>>> import numpy as np
>>> np.set_printoptions(precision=4, suppress=True, linewidth=160)
>>> def rd(a):
...     return np.round(a, 4) + 0
... 
>>> m1 = np.load("out0.npy")
>>> m1
array([[ 3, -2],
       [-2,  3]])
>>> # symmetric, so the eigenvalues are real
>>> other = m1[0, 0] * m1[1:] - np.outer(m1[1:, 0], m1[0])
>>> other
array([[0, 5]])
>>> rd(m1[:, 0] / m1[0, 0])
array([ 1.    , -0.6667])
>>> print(np.flatnonzero(~other.round(6).any(axis=1)))
[]
>>> w, evecs = np.linalg.eigh(m1)
>>> x = np.array([0, 1])
>>> print(rd(evecs * np.abs(w) @ evecs.T))
[[ 3. -2.]
 [-2.  3.]]
>>> mat = np.load("arr.npy")
>>> mat
array([[ 0, -1, -1,  0,  0],
       [ 0, -1,  2,  1, -2],
       [ 0,  0, -1, -1, -1],
       [ 0,  0,  0,  1, -1],
       [ 0,  0,  0,  0,  0]])
>>> # triangular
>>> rng = np.random.default_rng(891)
>>> z = rng.permutation(5)
>>> z
array([2, 0, 1, 3, 4])
>>> other = mat[z][:, z]
>>> print(rd(np.linalg.det(other)), rd(np.linalg.det(mat[z])))
0.0 0.0
>>> print(rd(np.sort(np.abs(np.linalg.eigvals(other)))))
[0. 0. 1. 1. 1.]
>>> print(np.diag(other))
[-1  0 -1  1  0]
>>> [round(float(x), 4) for x in np.linalg.svd(mat, compute_uv=False)[:3]]
[3.3517, 1.8625, 1.1818]
>>> rk = np.linalg.matrix_rank(mat)
>>> rk
np.int64(4)
>>> ns = np.linalg.svd(mat)[2][rk:].T
>>> [int(np.linalg.matrix_rank(mat[:, :j + 1])) for j in range(5)]
[0, 1, 2, 3, 4]
>>> Uu, sigma, Vh = np.linalg.svd(mat)
>>> evecs = Vh[:(sigma > 1e-8).sum()]
>>> x = mat[2] + -2 * mat[4] + rng.integers(2) * np.eye(5)[1]
>>> x
array([ 0.,  1., -1., -1., -1.])
>>> print(np.linalg.matrix_rank(np.vstack([mat, x])))
4
>>> rd(np.linalg.eigvals(mat))
array([ 0., -1., -1.,  1.,  0.])
>>> print(np.einsum("ij,ji->", mat, mat))
3
>>> np.kron(np.eye(2, dtype=int), mat)
array([[ 0, -1, -1,  0,  0,  0,  0,  0,  0,  0],
       [ 0, -1,  2,  1, -2,  0,  0,  0,  0,  0],
       [ 0,  0, -1, -1, -1,  0,  0,  0,  0,  0],
       [ 0,  0,  0,  1, -1,  0,  0,  0,  0,  0],
       [ 0,  0,  0,  0,  0,  0,  0,  0,  0,  0],
       [ 0,  0,  0,  0,  0,  0, -1, -1,  0,  0],
       [ 0,  0,  0,  0,  0,  0, -1,  2,  1, -2],
       [ 0,  0,  0,  0,  0,  0,  0, -1, -1, -1],
       [ 0,  0,  0,  0,  0,  0,  0,  0,  1, -1],
       [ 0,  0,  0,  0,  0,  0,  0,  0,  0,  0]])
>>> other = np.array([[-4, 7, -8], [5, -2, -6], [1, 9, 7]])
>>> feats = np.triu(other, 1)
>>> feats
array([[ 0,  7, -8],
       [ 0,  0, -6],
       [ 0,  0,  0]])
>>> # null space of dimension 1
>>> blk = np.stack([feats, -3 * feats, feats[::-1]])
>>> rd(np.linalg.det(blk))
array([0., 0., 0.])
>>> np.einsum("bij,cij->bc", blk, blk)
array([[ 149, -447,   36],
       [-447, 1341, -108],
       [  36, -108,  149]])
>>> np.linalg.matrix_rank(blk)
array([2, 2, 2])
>>> rd(np.linalg.norm(blk, axis=(1, 2)))
array([12.2066, 36.6197, 12.2066])
>>> print(np.linalg.matrix_rank(blk.reshape(3, -1)))
2
>>> r0 = np.array([-3, -1])
>>> np.polyval(r0, m1[1])
array([  5, -10])
>>> np.array([np.convolve(row, r0, "same") for row in m1])
array([[-9,  3],
       [ 6, -7]])
>>> np.correlate(m1[1], m1[0], "full")
array([  4, -12,   9])
>>> P = np.triu(np.array([[-3, 0, 2], [1, -2, 0], [-3, 3, 1]]), 1) + np.eye(3)
>>> other = P @ feats @ np.linalg.inv(P)
>>> np.linalg.matrix_rank(other)
np.int64(2)
>>> P @ feats - feats @ P
array([[0., 0., 0.],
       [0., 0., 0.],
       [0., 0., 0.]])
>>> F = np.loadtxt("dump.csv", delimiter=",")
>>> print(F)
[[ 0.04   -0.7857  0.4219]
 [ 0.9972  0.9015 -0.9937]
 [-0.508  -0.821   0.7163]
 [ 0.3095  0.9087 -0.7163]
 [ 0.2729 -0.5511  0.0898]
 [ 0.9508 -0.6411 -0.7163]
 [-0.7259 -0.8397  0.8243]
 [-0.9275 -0.9876  0.978 ]
 [-0.9379 -0.02    0.8243]
 [ 0.9379  0.9654 -0.9687]
 [ 0.6411  0.2543 -0.5581]
 [ 0.9154  0.9785 -0.9687]
 [ 0.664   0.664  -0.7163]
 [ 0.8565  0.0798 -0.7163]
 [-0.1194 -0.3969  0.2636]
 [ 0.8076  0.9961 -0.9737]
 [ 0.1586 -0.5649  0.1781]
 [-0.8668 -0.2165  0.7574]
 [-0.9579 -0.9087  0.9626]
 [-0.537  -0.8617  0.7574]
 [-0.9757 -0.994   0.9925]
 [-0.6169 -0.7259  0.7163]
 [ 0.9329 -0.1194 -0.7932]
 [-0.7932 -0.881   0.8741]
 [ 0.7616  0.6044 -0.7574]
 [-0.5649  0.508   0.1781]]
>>> x = np.array([0, 2, 0])
>>> target = F @ x
>>> rd(np.linalg.solve(F.T @ F, F.T @ target))
array([0., 2., 0.])
>>> rd(np.linalg.lstsq(F, target)[0])
array([0., 2., 0.])
>>> target = target + 0.05 * rng.normal(size=26)
>>> rd(target)
array([-1.495 ,  1.7822, -1.5468,  1.8846, -1.0333, -1.3102, -1.7145, -1.9828,  0.04  ,  1.811 ,  0.5244,  1.9004,  1.3549,  0.1023, -0.8255,  2.0688, -1.2307,
       -0.3631, -1.78  , -1.7302, -2.0066, -1.4688, -0.2515, -1.6779,  1.1932,  0.8791])
>>> beta, *_ = np.linalg.lstsq(F, target)
>>> [round(float(np.linalg.norm(np.linalg.solve(F.T @ F + lam * np.eye(3), F.T @ target))), 2) for lam in (0, 1, 10, 100)]
[2.02, 1.69, 0.98, 0.3]
